% ipython --no-banner

In [1]: import numpy as np

In [2]: np.set_printoptions(precision=3, suppress=True, linewidth=120)

In [3]: def rd(a):
   ...:     return np.round(a, 3) + 0
   ...: 

In [4]: data = np.loadtxt("test10.csv", delimiter=",")

In [5]: data
Out[5]: 
array([[0., 1.],
       [1., 0.]])

In [6]: O = data.astype(float).copy()

In [7]: for j in range(2):
   ...:     O[:, j] -= O[:, :j] @ (O[:, :j].T @ O[:, j])
   ...:     O[:, j] /= np.linalg.norm(O[:, j])
   ...: 

In [8]: O.T @ O
Out[8]: 
array([[1., 0.],
       [0., 1.]])

In [9]: rd(np.linalg.svd(data, compute_uv=False))
Out[9]: array([1., 1.])

In [10]: rd(np.linalg.pinv(data))
Out[10]: 
array([[0., 1.],
       [1., 0.]])

In [11]: data.T @ data
Out[11]: 
array([[1., 0.],
       [0., 1.]])

In [12]: ev, V = np.linalg.eigh(data)

In [13]: (ev > 1e-8).sum(), (ev < -1e-8).sum()
Out[13]: (np.int64(1), np.int64(1))

In [14]: rd(np.abs(V[:, -1]))
Out[14]: array([0.707, 0.707])

In [15]: rd(V.T @ V)
Out[15]: 
array([[1., 0.],
       [0., 1.]])

In [16]: rd(V.T @ data @ V)
Out[16]: 
array([[-1.,  0.],
       [ 0.,  1.]])

In [17]: np.abs(V[:, -1]).round(6).argmax()
Out[17]: np.int64(0)

In [18]: rd(V @ np.diag(ev) @ V.T)
Out[18]: 
array([[0., 1.],
       [1., 0.]])

In [19]: rd(np.linalg.svd(data, compute_uv=False))
Out[19]: array([1., 1.])

In [20]: rd(np.linalg.eigvalsh(data @ data))
Out[20]: array([1., 1.])

In [21]: x0 = np.array([0, 2])

In [22]: rd(np.abs(np.linalg.eigvals(data)))
Out[22]: array([1., 1.])

In [23]: 2 - np.linalg.matrix_rank(data - np.eye(2), tol=1e-8)
Out[23]: np.int64(1)

In [24]: [p for p in range(1, 25) if np.allclose(np.linalg.matrix_power(data, p), np.eye(2))]
Out[24]: [2, 4, 6, 8, 10, 12, 14, 16, 18, 20, 22, 24]

In [25]: rd(np.linalg.det(data))
Out[25]: np.float64(-1.0)

In [26]: K = np.load("block8.npy")

In [27]: K
Out[27]: 
array([[-5., -1.,  0.],
       [-1.,  5., -1.],
       [ 0., -1.,  2.]])

In [28]: ev, V = np.linalg.eigh(K)

In [29]: x0 = np.array([3, 3, 2])

In [30]: x0 @ K @ x0 / (x0 @ x0), rd(ev[0]), rd(ev[-1])
Out[30]: (np.float64(-1.0), np.float64(-5.1), np.float64(5.391))

In [31]: [round(float(np.linalg.det(data[:i, :i])), 2) + 0 for i in range(1, 3)]
Out[31]: [0.0, -1.0]

In [32]: rd(np.linalg.eigvalsh(data).min())
Out[32]: np.float64(-1.0)

In [33]: rd(np.linalg.norm(K) ** 2 / np.linalg.norm(K, 2) ** 2)
Out[33]: np.float64(1.996)

In [34]: rd(np.linalg.norm(K, 2))
Out[34]: np.float64(5.391)

In [35]: rd(np.linalg.norm(K, 1)), rd(np.linalg.norm(K, np.inf))
Out[35]: (np.float64(7.0), np.float64(7.0))

In [36]: rd(np.linalg.norm(K, axis=1))
Out[36]: array([5.099, 5.196, 2.236])

In [37]: rd(np.linalg.norm(K[1] - K[2]))
Out[37]: np.float64(6.782)

In [38]: K[1] @ K[2]
Out[38]: np.float64(-7.0)

In [39]: np.linalg.norm(K, axis=1).argmax()
Out[39]: np.int64(1)

In [40]: rd(np.linalg.norm(K, "nuc"))
Out[40]: np.float64(12.201)

In [41]: rd(np.linalg.norm(K[1], 1)), rd(np.linalg.norm(K[1], np.inf))
Out[41]: (np.float64(7.0), np.float64(5.0))
